$ python3 -q
>>> import numpy as np
>>> from numpy import linalg as LA
>>> np.set_printoptions(precision=3, suppress=True, linewidth=160, sign=" ")
>>> def rnd(a):
...     return np.round(a, 3) + 0
... 
>>> F = np.diag(np.array([-1, 2, 3, 3, 1]))
>>> F
array([[-1,  0,  0,  0,  0],
       [ 0,  2,  0,  0,  0],
       [ 0,  0,  3,  0,  0],
       [ 0,  0,  0,  3,  0],
       [ 0,  0,  0,  0,  1]])
>>> np.all(LA.eigvalsh(F) > 0)
np.False_
>>> rnd(LA.eigvalsh(F).min())
np.float64(-1.0)
>>> rnd(LA.eigvals(F))
array([-1.,  2.,  3.,  3.,  1.])
>>> np.einsum("ij,ji->", F, F)
np.int64(24)
>>> rnd(LA.eigvals(F).sum().real)
np.float64(8.0)
>>> vec = np.array([7, 5, 7, -4, 6])
>>> y = F @ vec
>>> c, lr = np.zeros(5), 1 / LA.norm(F, 2) ** 2
>>> for i in range(50):
...     c -= lr * F.T @ (F @ c - y)
...     if i % 10 == 0: print(i, round(LA.norm(F @ c - y), 3))
... 
0 9.901
10 2.524
20 0.777
30 0.239
40 0.074
>>> rnd(LA.cond(F))
np.float64(3.0)
>>> rnd(c)
array([ 6.981,  5.   ,  7.   , -4.   ,  5.983])
>>> def softmax(z):
...     e = np.exp(z - z.max(axis=-1, keepdims=True))
...     return e / e.sum(axis=-1, keepdims=True)
... 
>>> rnd(softmax(10 * F[1]))
array([ 0.,  1.,  0.,  0.,  0.])
>>> att = F @ F.T / np.sqrt(5)
>>> softmax(att).round(6).argmax(axis=1)
array([ 0,  1,  2,  3,  4])
>>> rnd(softmax(att + np.triu(np.full(att.shape, -np.inf), 1)))
array([[ 1.   ,  0.   ,  0.   ,  0.   ,  0.   ],
       [ 0.143,  0.857,  0.   ,  0.   ,  0.   ],
       [ 0.017,  0.017,  0.966,  0.   ,  0.   ],
       [ 0.017,  0.017,  0.017,  0.949,  0.   ],
       [ 0.18 ,  0.18 ,  0.18 ,  0.18 ,  0.281]])
>>> rnd(softmax(att))
array([[ 0.281,  0.18 ,  0.18 ,  0.18 ,  0.18 ],
       [ 0.1  ,  0.599,  0.1  ,  0.1  ,  0.1  ],
       [ 0.017,  0.017,  0.933,  0.017,  0.017],
       [ 0.017,  0.017,  0.017,  0.933,  0.017],
       [ 0.18 ,  0.18 ,  0.18 ,  0.18 ,  0.281]])
>>> (F != 0).astype(int)
array([[ 1,  0,  0,  0,  0],
       [ 0,  1,  0,  0,  0],
       [ 0,  0,  1,  0,  0],
       [ 0,  0,  0,  1,  0],
       [ 0,  0,  0,  0,  1]])
>>> (LA.matrix_power((F != 0) + (F.T != 0) + np.eye(5), 5) > 0).astype(int)
array([[ 1,  0,  0,  0,  0],
       [ 0,  1,  0,  0,  0],
       [ 0,  0,  1,  0,  0],
       [ 0,  0,  0,  1,  0],
       [ 0,  0,  0,  0,  1]])
>>> np.flatnonzero(LA.matrix_power((F != 0) + (F.T != 0) + np.eye(5), 5)[3])
array([ 3])
>>> M = np.loadtxt("out4.csv", delimiter=",")
>>> M
array([[ 1.1, -0.9,  2.1,  0.6,  0.3, -2. , -0.5],
       [-0.2,  0. , -0.7, -0.4,  0. ,  0.5, -1. ],
       [ 0.1, -0.3,  0.8, -0.1,  1.8, -0.1, -0.1],
       [ 0.6, -0.5, -0.9,  1.5, -0.2, -1. , -1.6],
       [-1. , -0.9, -3. ,  0.9,  0.7,  0.8,  0.1],
       [ 0.7, -1. ,  0.6,  0.2, -0.5, -1.4,  0.7]])
>>> B = M / np.sqrt((M ** 2).mean(axis=1, keepdims=True))
>>> LA.matrix_rank(M - M.mean(axis=1, keepdims=True))
np.int64(6)
>>> rnd(B[5])
array([ 0.864, -1.235,  0.741,  0.247, -0.617, -1.729,  0.864])
>>> U, sv, vt = LA.svd(M, full_matrices=False)
>>> np.allclose(U * sv @ vt, M)
True
>>> rnd(U.T @ M @ vt.T)
array([[ 4.745,  0.   ,  0.   ,  0.   ,  0.   ,  0.   ],
       [ 0.   ,  3.258,  0.   ,  0.   ,  0.   ,  0.   ],
       [ 0.   ,  0.   ,  2.102,  0.   ,  0.   ,  0.   ],
       [ 0.   ,  0.   ,  0.   ,  1.886,  0.   ,  0.   ],
       [ 0.   ,  0.   ,  0.   ,  0.   ,  0.729,  0.   ],
       [ 0.   ,  0.   ,  0.   ,  0.   ,  0.   ,  0.247]])
>>> U.shape, sv.shape, vt.shape
((6, 6), (6,), (6, 7))
>>> rnd(sv / sv[0])
array([ 1.   ,  0.687,  0.443,  0.398,  0.154,  0.052])
>>> np.abs(U[:, 0]).round(6).argmax()
np.int64(0)
>>> rnd(softmax(M).sum(axis=1))
array([ 1.,  1.,  1.,  1.,  1.,  1.])
>>> rnd(softmax(M[3] + -2))
array([ 0.209,  0.07 ,  0.047,  0.515,  0.094,  0.042,  0.023])
>>> rnd(softmax(10 * M[3]))
array([ 0.,  0.,  0.,  1.,  0.,  0.,  0.])
>>> att = M @ M.T / np.sqrt(7)
>>> rnd(softmax(att)[3] @ M)
array([ 0.42 , -0.587, -0.638,  1.09 ,  0.015, -0.82 , -1.06 ])
>>> softmax(att).round(6).argmax(axis=1)
array([ 0,  4,  2,  3,  4,  0])
>>> vec = np.array([1, 2, 0, 1, 2, 2, -2])
>>> rnd((M * vec).sum(axis=1))
array([-2.5,  2.4,  3. ,  1.9,  0.9, -6.3])
>>> rnd(M @ vec)
array([-2.5,  2.4,  3. ,  1.9,  0.9, -6.3])
>>> LA.norm(M @ vec) <= LA.norm(M, 2) * LA.norm(vec) + 1e-9
np.True_
>>> rnd(np.einsum("ij,j->i", M, vec))
array([-2.5,  2.4,  3. ,  1.9,  0.9, -6.3])
>>> W0 = np.array([[3, 3, 2, 3, 3, 1, 1, 1],
...     [3, 3, 3, 2, 3, 3, 1, 1],
...     [2, 3, 3, 3, 2, 3, 3, 1],
...     [3, 2, 3, 3, 3, 2, 3, 3],
...     [3, 3, 2, 3, 3, 3, 2, 3],
...     [1, 3, 3, 2, 3, 3, 3, 2],
...     [1, 1, 3, 3, 2, 3, 3, 3],
...     [1, 1, 1, 3, 3, 2, 3, 3]])
>>> [round(float(LA.det(W0[:i, :i])), 2) + 0 for i in range(1, 9)]
[3.0, 0.0, -3.0, -11.0, 0.0, 44.0, -136.0, 405.0]
>>> np.all(LA.eigvalsh(W0) > 0)
np.False_
>>> U, sv, vt = LA.svd(W0, full_matrices=False)
>>> rnd(np.cumsum(sv ** 2) / np.sum(sv ** 2))
array([ 0.92 ,  0.962,  0.981,  0.988,  0.994,  0.997,  0.999,  1.   ])
>>> np.allclose(U * sv @ vt, W0)
True
>>> rnd(U.T @ U)
array([[ 1.,  0.,  0.,  0.,  0.,  0.,  0.,  0.],
       [ 0.,  1.,  0.,  0.,  0.,  0.,  0.,  0.],
       [ 0.,  0.,  1.,  0.,  0.,  0.,  0.,  0.],
       [ 0.,  0.,  0.,  1.,  0.,  0.,  0.,  0.],
       [ 0.,  0.,  0.,  0.,  1.,  0.,  0.,  0.],
       [ 0.,  0.,  0.,  0.,  0.,  1.,  0.,  0.],
       [ 0.,  0.,  0.,  0.,  0.,  0.,  1.,  0.],
       [ 0.,  0.,  0.,  0.,  0.,  0.,  0.,  1.]])
>>> rnd(sv)
array([ 19.659,   4.193,   2.85 ,   1.618,   1.612,   1.193,   0.897,   0.618])
>>> t3 = np.stack([W0, 5 * W0, W0[::-1]])
>>> LA.matrix_rank(t3.reshape(3, -1))
np.int64(2)
>>> LA.matrix_rank(t3)
array([ 8,  8,  8])
>>> rnd(LA.norm(t3, axis=(1, 2)))
array([  20.494,  102.47 ,   20.494])
>>> t3.sum(axis=0)
array([[ 19,  19,  13,  21,  21,   8,   9,   9],
       [ 19,  19,  21,  15,  20,  21,   9,   9],
       [ 13,  21,  21,  20,  15,  21,  21,   8],
       [ 21,  15,  20,  21,  21,  15,  20,  21],
       [ 21,  20,  15,  21,  21,  20,  15,  21],
       [  8,  21,  21,  15,  20,  21,  21,  13],
       [  9,   9,  21,  20,  15,  21,  19,  19],
       [  9,   9,   8,  21,  21,  13,  19,  19]])
>>> evals, V = LA.eigh(W0)
>>> vec = np.array([0, 0, 0, 1, 1, 2, 2, 2])
>>> vec @ W0 @ vec
np.int64(176)
>>> rnd(LA.eigvalsh(W0[1:, 1:]))
array([-1.361, -1.172, -0.797,  0.833,  2.028,  3.529, 17.941])
>>> rnd(vec @ W0 @ vec / (vec @ vec)), rnd(evals[0]), rnd(evals[-1])
(np.float64(12.571), np.float64(-1.612), np.float64(19.659))
>>> E = np.loadtxt("arr.csv", delimiter=",")
>>> E
array([[-5.,  4.,  4.,  0., -2.,  0.,  1.,  2.,  3., -1., -3.],
       [ 1., -4., -1., -4., -1.,  4., -4.,  3.,  3.,  2., -4.],
       [ 0.,  2., -4.,  3.,  0., -3., -1.,  4.,  0.,  4.,  0.],
       [-4.,  5., -5.,  2., -2.,  3.,  3.,  3.,  1.,  0., -4.],
       [-1.,  2., -3.,  2., -4., -1., -3., -4.,  0.,  0., -4.],
       [ 0., -1., -5.,  1.,  4.,  3.,  1., -1.,  1., -4.,  0.]])
>>> rng = np.random.default_rng(25891)
>>> B = E + rng.integers(-2, 3, (6, 5)) @ rng.integers(-2, 3, (5, 11))
>>> B
array([[  4.,   4.,   6.,  -3.,   6.,   5.,   9.,   9.,  11.,  -8.,  -4.],
       [  1.,   1.,   1.,   4.,  -4.,   5.,  -6.,  -2.,  -1.,  -1.,  -1.],
       [  1.,   6.,  -4.,  12.,  -5.,  -3.,  -3.,   0.,  -6.,   1.,   2.],
       [  1.,   4.,  -3.,  -4.,   5.,   6.,   9.,   9.,   9.,  -3.,  -5.],
       [ -2.,   2.,  -1.,   5.,  -3.,   5., -10., -11.,  -5.,   2.,  -9.],
       [  3.,   5.,   5.,  -5.,   5.,   8.,   1.,  -1.,   5.,  -2.,  -3.]])
>>> B - E
array([[ 9.,  0.,  2., -3.,  8.,  5.,  8.,  7.,  8., -7., -1.],
       [ 0.,  5.,  2.,  8., -3.,  1., -2., -5., -4., -3.,  3.],
       [ 1.,  4.,  0.,  9., -5.,  0., -2., -4., -6., -3.,  2.],
       [ 5., -1.,  2., -6.,  7.,  3.,  6.,  6.,  8., -3., -1.],
       [-1.,  0.,  2.,  3.,  1.,  6., -7., -7., -5.,  2., -5.],
       [ 3.,  6., 10., -6.,  1.,  5.,  0.,  0.,  4.,  2., -3.]])
>>> np.abs(B - E).sum(axis=1)
array([ 58.,  36.,  36.,  48.,  39.,  40.])
>>> rnd(LA.svd(B - E, compute_uv=False))
array([ 30.267,  16.244,  14.313,   9.27 ,   2.493,   0.   ])
